$ python3 -q
>>> import numpy as np
>>> from numpy import linalg as LA
>>> np.set_printoptions(suppress=True, linewidth=160)
>>> tidy = lambda a: np.round(a, 2) + 0
>>> mat = np.array([[1.0, 3.0, -3.0, 0.0, 0.0],
...     [1.0, -3.0, 1.0, 3.0, 0.0],
...     [3.0, -2.0, 1.0, 2.0, 0.0],
...     [1.0, -3.0, -2.0, 1.0, 0.0],
...     [0.0, 0.0, 0.0, 0.0, -3.0]])
>>> # splits into 2 blocks
>>> rng = np.random.default_rng(881883)
>>> Y = mat + rng.integers(-2, 3, (5, 4)) @ rng.integers(-2, 3, (4, 5))
>>> Y
array([[ 1., -1., -3., -6., -4.],
       [ 3., -8.,  5.,  7., -8.],
       [ 5.,  5., -7., -2.,  8.],
       [-7., -1., -6.,  5.,  4.],
       [-4.,  2., -2.,  0.,  1.]])
>>> LA.matrix_rank(Y - mat, tol=1e-8)
np.int64(4)
>>> print(np.abs(Y - mat).sum(axis=1))
[14. 23. 29. 22. 12.]
>>> proj = np.triu(np.array([[-4, -9, -8, 7, 5],
...     [6, -6, -7, 2, 4],
...     [-6, -4, -8, -1, 5],
...     [9, -1, 5, -9, 8],
...     [-9, 4, 1, -6, -5]]), 1) + np.eye(5)
>>> Y = proj @ mat @ LA.inv(proj)
>>> tidy(LA.det(Y))
np.float64(-285.0)
>>> tidy(np.poly(Y))
array([  1.,   3.,  15.,  39.,  77., 285.])
>>> print(proj @ mat - mat @ proj)
[[-26.  31.  -2. -52. -17.]
 [-19.  17. -24. -12. -34.]
 [ -1.  30.  12. -17. -43.]
 [  0.   9. -13.  -3. -15.]
 [  0.   0.   0.   0.   0.]]
>>> np.trace(Y), np.trace(mat)
(np.float64(-3.0), np.float64(-3.0))
>>> mat @ mat
array([[ -5.,   0.,  -3.,   3.,   0.],
       [  4.,   1., -11.,  -4.,   0.],
       [  6.,   7., -14.,  -2.,   0.],
       [ -7.,  13., -10., -12.,   0.],
       [  0.,   0.,   0.,   0.,   9.]])
>>> np.flatnonzero(LA.matrix_power((mat != 0) + (mat.T != 0) + np.eye(5), 5)[2])
array([0, 1, 2, 3])
>>> Y = np.array([[2, 2], [-1, -2]])
>>> cent = np.kron(Y, mat)
>>> cent
array([[ 2.,  6., -6.,  0.,  0.,  2.,  6., -6.,  0.,  0.],
       [ 2., -6.,  2.,  6.,  0.,  2., -6.,  2.,  6.,  0.],
       [ 6., -4.,  2.,  4.,  0.,  6., -4.,  2.,  4.,  0.],
       [ 2., -6., -4.,  2.,  0.,  2., -6., -4.,  2.,  0.],
       [ 0.,  0.,  0.,  0., -6.,  0.,  0.,  0.,  0., -6.],
       [-1., -3.,  3., -0., -0., -2., -6.,  6., -0., -0.],
       [-1.,  3., -1., -3., -0., -2.,  6., -2., -6., -0.],
       [-3.,  2., -1., -2., -0., -6.,  4., -2., -4., -0.],
       [-1.,  3.,  2., -1., -0., -2.,  6.,  4., -2., -0.],
       [-0., -0., -0., -0.,  3., -0., -0., -0., -0.,  6.]])
>>> cent.shape
(10, 10)
